% python3 -q
>>> import numpy as np
>>> from numpy import linalg as LA
>>> np.set_printoptions(precision=2, suppress=True, linewidth=100)
>>> rd = lambda a: np.round(a, 2) + 0
>>> K = np.load("w.npy")
>>> K
array([[ 0.5, -0.1,  0.4, -1.9, -0.1, -1.2],
       [ 0.9, -0.5, -0.2, -0.2,  1.9, -0.3],
       [ 0.7,  0.6, -1. ,  1.6, -0.8,  0.6],
       [ 3.4, -2.2, -0.9, -1.5, -1. ,  2.6],
       [ 0.3,  0.7, -0.7, -0.7, -1.6, -1.2]])
>>> r0, g = K[2], K[3]
>>> print(rd(r0 @ g))
1.92
>>> p = (r0 @ g) / (r0 @ r0) * r0
>>> rd(LA.norm(r0 + g) ** 2 + LA.norm(r0 - g) ** 2)
np.float64(65.26)
>>> LA.matrix_rank(np.outer(r0, g))
np.int64(1)
>>> rd(p)
array([ 0.25,  0.21, -0.35,  0.57, -0.28,  0.21])
>>> rd(g - p)
array([ 3.15, -2.41, -0.55, -2.07, -0.72,  2.39])
>>> F = np.load("a.npy")
>>> F
array([[6., 5., 0.],
       [5., 6., 0.],
       [0., 0., 6.]])
>>> rd(LA.norm(F[1] - F[2]))
np.float64(9.85)
>>> rd(LA.norm(F, 2))
np.float64(11.0)
>>> F[1] @ F[2]
np.float64(0.0)
>>> rd(LA.norm(F, "nuc"))
np.float64(18.0)
>>> rd(LA.norm(F) ** 2 / LA.norm(F, 2) ** 2)
np.float64(1.31)
>>> rd(LA.norm(F, axis=0))
array([7.81, 7.81, 6.  ])
>>> q, V = LA.qr(F[:, :2])[0], LA.qr(F[:, 2:])[0]
>>> sig = LA.svd(q.T @ V, compute_uv=False)
>>> print(sig)
[0.]
>>> (sig > 0.9).sum()
np.int64(0)
>>> A = np.loadtxt("data.csv", delimiter=",")
>>> A
array([[7., 4., 9., 5.],
       [7., 3., 8., 3.],
       [2., 5., 6., 2.],
       [4., 7., 2., 6.],
       [2., 8., 7., 2.],
       [9., 7., 3., 7.],
       [7., 0., 7., 5.],
       [0., 2., 4., 3.]])
>>> def softmax(z):
...     e = np.exp(z - z.max(axis=-1, keepdims=True))
...     return e / e.sum(axis=-1, keepdims=True)
... 
>>> print(rd(softmax(A[1])))
[0.27 0.   0.72 0.  ]
>>> print(rd(softmax(10 * A[1])))
[0. 0. 1. 0.]
>>> att = A @ A.T / np.sqrt(4)
>>> rd(softmax(att + np.triu(np.full(att.shape, -np.inf), 1)))
array([[1.  , 0.  , 0.  , 0.  , 0.  , 0.  , 0.  , 0.  ],
       [1.  , 0.  , 0.  , 0.  , 0.  , 0.  , 0.  , 0.  ],
       [1.  , 0.  , 0.  , 0.  , 0.  , 0.  , 0.  , 0.  ],
       [0.38, 0.  , 0.  , 0.62, 0.  , 0.  , 0.  , 0.  ],
       [0.27, 0.  , 0.  , 0.  , 0.73, 0.  , 0.  , 0.  ],
       [0.  , 0.  , 0.  , 0.  , 0.  , 1.  , 0.  , 0.  ],
       [1.  , 0.  , 0.  , 0.  , 0.  , 0.  , 0.  , 0.  ],
       [0.98, 0.  , 0.  , 0.  , 0.01, 0.  , 0.  , 0.  ]])
>>> rd(softmax(att)[1] @ A)
array([7., 4., 9., 5.])
>>> rd(softmax(att))
array([[1.  , 0.  , 0.  , 0.  , 0.  , 0.  , 0.  , 0.  ],
       [1.  , 0.  , 0.  , 0.  , 0.  , 0.  , 0.  , 0.  ],
       [0.98, 0.  , 0.  , 0.  , 0.02, 0.  , 0.  , 0.  ],
       [0.  , 0.  , 0.  , 0.  , 0.  , 1.  , 0.  , 0.  ],
       [0.27, 0.  , 0.  , 0.  , 0.73, 0.  , 0.  , 0.  ],
       [0.  , 0.  , 0.  , 0.  , 0.  , 1.  , 0.  , 0.  ],
       [1.  , 0.  , 0.  , 0.  , 0.  , 0.  , 0.  , 0.  ],
       [0.98, 0.  , 0.  , 0.  , 0.01, 0.  , 0.  , 0.  ]])
